$ python3 -q
>>> import numpy as np
>>> np.set_printoptions(precision=2, suppress=True, linewidth=140, sign=" ")
>>> feats = np.loadtxt("w.csv", delimiter=",")
>>> feats
array([[ 0.38,  1.92,  1.92,  0.84, -1.84],
       [ 5.81,  7.66,  4.48,  2.79, -6.96],
       [-0.31,  1.02,  1.68,  1.02, -1.36],
       [-1.17, -0.22,  1.44,  1.52, -0.87],
       [-2.29, -1.57,  0.99,  1.54,  0.02],
       [ 0.6 ,  1.42,  2.39,  2.75, -2.78],
       [-0.09,  0.85,  1.99,  2.12, -1.98],
       [ 2.23,  3.55,  2.95,  2.3 , -3.9 ],
       [ 1.17,  2.88,  2.23,  0.81, -2.46],
       [ 0.86,  0.91,  2.91,  4.82, -3.82],
       [-4.67, -4.08, -0.13,  0.68,  2.26],
       [ 2.59,  4.04,  3.07,  2.17, -4.14],
       [-2.31, -1.58,  0.97,  1.5 ,  0.05],
       [ 0.53,  1.66,  2.21,  1.96, -2.41],
       [ 1.11,  2.83,  2.2 ,  0.76, -2.39],
       [-3.02, -2.88,  0.92,  2.64,  0.16],
       [-0.64, -0.5 ,  2.11,  3.83, -2.22],
       [ 2.79,  3.49,  3.55,  4.15, -5.09],
       [ 0.89,  1.63,  2.58,  3.11, -3.16],
       [-0.92, -0.36,  1.76,  2.64, -1.52],
       [-3.68, -2.81,  0.23,  0.49,  1.55],
       [ 3.67,  6.05,  3.14,  0.36, -4.28],
       [-1.56, -0.82,  1.36,  1.89, -0.71],
       [-0.88,  0.21,  1.52,  1.34, -1.03]])
>>> rk = np.linalg.matrix_rank(feats)
>>> rk
np.int64(3)
>>> null = np.linalg.svd(feats)[2][rk:].T
>>> np.allclose(feats @ null, 0)
True
>>> np.linalg.matrix_rank(feats.T @ feats), np.linalg.matrix_rank(feats @ feats.T)
(np.int64(3), np.int64(3))
>>> [int(np.linalg.matrix_rank(feats[:i])) for i in range(1, len(feats) + 1)]
[1, 2, 3, 3, 3, 3, 3, 3, 3, 3, 3, 3, 3, 3, 3, 3, 3, 3, 3, 3, 3, 3, 3, 3]
>>> print(null @ null.T)
[[ 0.22 -0.18  0.32 -0.07  0.17]
 [-0.18  0.38 -0.27  0.29  0.22]
 [ 0.32 -0.27  0.49 -0.11  0.25]
 [-0.07  0.29 -0.11  0.26  0.3 ]
 [ 0.17  0.22  0.25  0.3   0.66]]
>>> [int(np.linalg.matrix_rank(np.delete(feats, i, axis=0))) for i in range(24)]
[3, 3, 3, 3, 3, 3, 3, 3, 3, 3, 3, 3, 3, 3, 3, 3, 3, 3, 3, 3, 3, 3, 3, 3]
>>> gram = np.cov(feats, rowvar=False)
>>> np.median(feats, axis=0)
array([ 0.15,  0.96,  2.05,  1.92, -2.1 ])
>>> print(np.round(np.linalg.eigvalsh(gram)[::-1], 2) + 0)
[ 18.69   1.76   0.     0.     0.  ]
>>> print(gram.shape)
(5, 5)
>>> Uu, s, VT = np.linalg.svd(feats)
>>> np.argmax(s[:-1] / (s[1:] + 1e-6)) + 1
np.int64(3)
>>> s.round(2) + 0
array([ 24.88,  12.63,   3.48,   0.  ,   0.  ])
>>> A2 = Uu[:, :3] @ np.diag(s[:3]) @ VT[:3]
>>> np.linalg.matrix_rank(A2)
np.int64(3)
>>> A2
array([[ 0.38,  1.92,  1.92,  0.84, -1.84],
       [ 5.81,  7.66,  4.48,  2.79, -6.96],
       [-0.31,  1.02,  1.68,  1.02, -1.36],
       [-1.17, -0.22,  1.44,  1.52, -0.87],
       [-2.29, -1.57,  0.99,  1.54,  0.02],
       [ 0.6 ,  1.42,  2.39,  2.75, -2.78],
       [-0.09,  0.85,  1.99,  2.12, -1.98],
       [ 2.23,  3.55,  2.95,  2.3 , -3.9 ],
       [ 1.17,  2.88,  2.23,  0.81, -2.46],
       [ 0.86,  0.91,  2.91,  4.82, -3.82],
       [-4.67, -4.08, -0.13,  0.68,  2.26],
       [ 2.59,  4.04,  3.07,  2.17, -4.14],
       [-2.31, -1.58,  0.97,  1.5 ,  0.05],
       [ 0.53,  1.66,  2.21,  1.96, -2.41],
       [ 1.11,  2.83,  2.2 ,  0.76, -2.39],
       [-3.02, -2.88,  0.92,  2.64,  0.16],
       [-0.64, -0.5 ,  2.11,  3.83, -2.22],
       [ 2.79,  3.49,  3.55,  4.15, -5.09],
       [ 0.89,  1.63,  2.58,  3.11, -3.16],
       [-0.92, -0.36,  1.76,  2.64, -1.52],
       [-3.68, -2.81,  0.23,  0.49,  1.55],
       [ 3.67,  6.05,  3.14,  0.36, -4.28],
       [-1.56, -0.82,  1.36,  1.89, -0.71],
       [-0.88,  0.21,  1.52,  1.34, -1.03]])
>>> round(np.linalg.norm(feats - A2) / np.linalg.norm(feats), 2)
np.float64(0.0)
>>> u = np.array([2, 0, -1, -2, 0, 3, 1, 1, 0, -3, -2, -3]) + 0.5
>>> J = np.outer(u, u) / (u @ u)
>>> J
array([[ 0.15,  0.03, -0.03, -0.09,  0.03,  0.21,  0.09,  0.09,  0.03, -0.15, -0.09, -0.15],
       [ 0.03,  0.01, -0.01, -0.02,  0.01,  0.04,  0.02,  0.02,  0.01, -0.03, -0.02, -0.03],
       [-0.03, -0.01,  0.01,  0.02, -0.01, -0.04, -0.02, -0.02, -0.01,  0.03,  0.02,  0.03],
       [-0.09, -0.02,  0.02,  0.05, -0.02, -0.13, -0.05, -0.05, -0.02,  0.09,  0.05,  0.09],
       [ 0.03,  0.01, -0.01, -0.02,  0.01,  0.04,  0.02,  0.02,  0.01, -0.03, -0.02, -0.03],
       [ 0.21,  0.04, -0.04, -0.13,  0.04,  0.3 ,  0.13,  0.13,  0.04, -0.21, -0.13, -0.21],
       [ 0.09,  0.02, -0.02, -0.05,  0.02,  0.13,  0.05,  0.05,  0.02, -0.09, -0.05, -0.09],
       [ 0.09,  0.02, -0.02, -0.05,  0.02,  0.13,  0.05,  0.05,  0.02, -0.09, -0.05, -0.09],
       [ 0.03,  0.01, -0.01, -0.02,  0.01,  0.04,  0.02,  0.02,  0.01, -0.03, -0.02, -0.03],
       [-0.15, -0.03,  0.03,  0.09, -0.03, -0.21, -0.09, -0.09, -0.03,  0.15,  0.09,  0.15],
       [-0.09, -0.02,  0.02,  0.05, -0.02, -0.13, -0.05, -0.05, -0.02,  0.09,  0.05,  0.09],
       [-0.15, -0.03,  0.03,  0.09, -0.03, -0.21, -0.09, -0.09, -0.03,  0.15,  0.09,  0.15]])
>>> # applying it twice changes nothing
>>> x = np.array([2, 0, 3, 3, 3, 1, 1, 3, 0, 3, 3, 3])
>>> np.linalg.eigvalsh(2 * J - np.eye(12))
array([-1., -1., -1., -1., -1., -1., -1., -1., -1., -1., -1.,  1.])
>>> print(np.eye(12) - J)
[[ 0.85 -0.03  0.03  0.09 -0.03 -0.21 -0.09 -0.09 -0.03  0.15  0.09  0.15]
 [-0.03  0.99  0.01  0.02 -0.01 -0.04 -0.02 -0.02 -0.01  0.03  0.02  0.03]
 [ 0.03  0.01  0.99 -0.02  0.01  0.04  0.02  0.02  0.01 -0.03 -0.02 -0.03]
 [ 0.09  0.02 -0.02  0.95  0.02  0.13  0.05  0.05  0.02 -0.09 -0.05 -0.09]
 [-0.03 -0.01  0.01  0.02  0.99 -0.04 -0.02 -0.02 -0.01  0.03  0.02  0.03]
 [-0.21 -0.04  0.04  0.13 -0.04  0.7  -0.13 -0.13 -0.04  0.21  0.13  0.21]
 [-0.09 -0.02  0.02  0.05 -0.02 -0.13  0.95 -0.05 -0.02  0.09  0.05  0.09]
 [-0.09 -0.02  0.02  0.05 -0.02 -0.13 -0.05  0.95 -0.02  0.09  0.05  0.09]
 [-0.03 -0.01  0.01  0.02 -0.01 -0.04 -0.02 -0.02  0.99  0.03  0.02  0.03]
 [ 0.15  0.03 -0.03 -0.09  0.03  0.21  0.09  0.09  0.03  0.85 -0.09 -0.15]
 [ 0.09  0.02 -0.02 -0.05  0.02  0.13  0.05  0.05  0.02 -0.09  0.95 -0.09]
 [ 0.15  0.03 -0.03 -0.09  0.03  0.21  0.09  0.09  0.03 -0.15 -0.09  0.85]]
>>> J @ J @ x
array([-0.58, -0.12,  0.12,  0.35, -0.12, -0.81, -0.35, -0.35, -0.12,  0.58,  0.35,  0.58])
>>> np.trace(J)
np.float64(1.0)
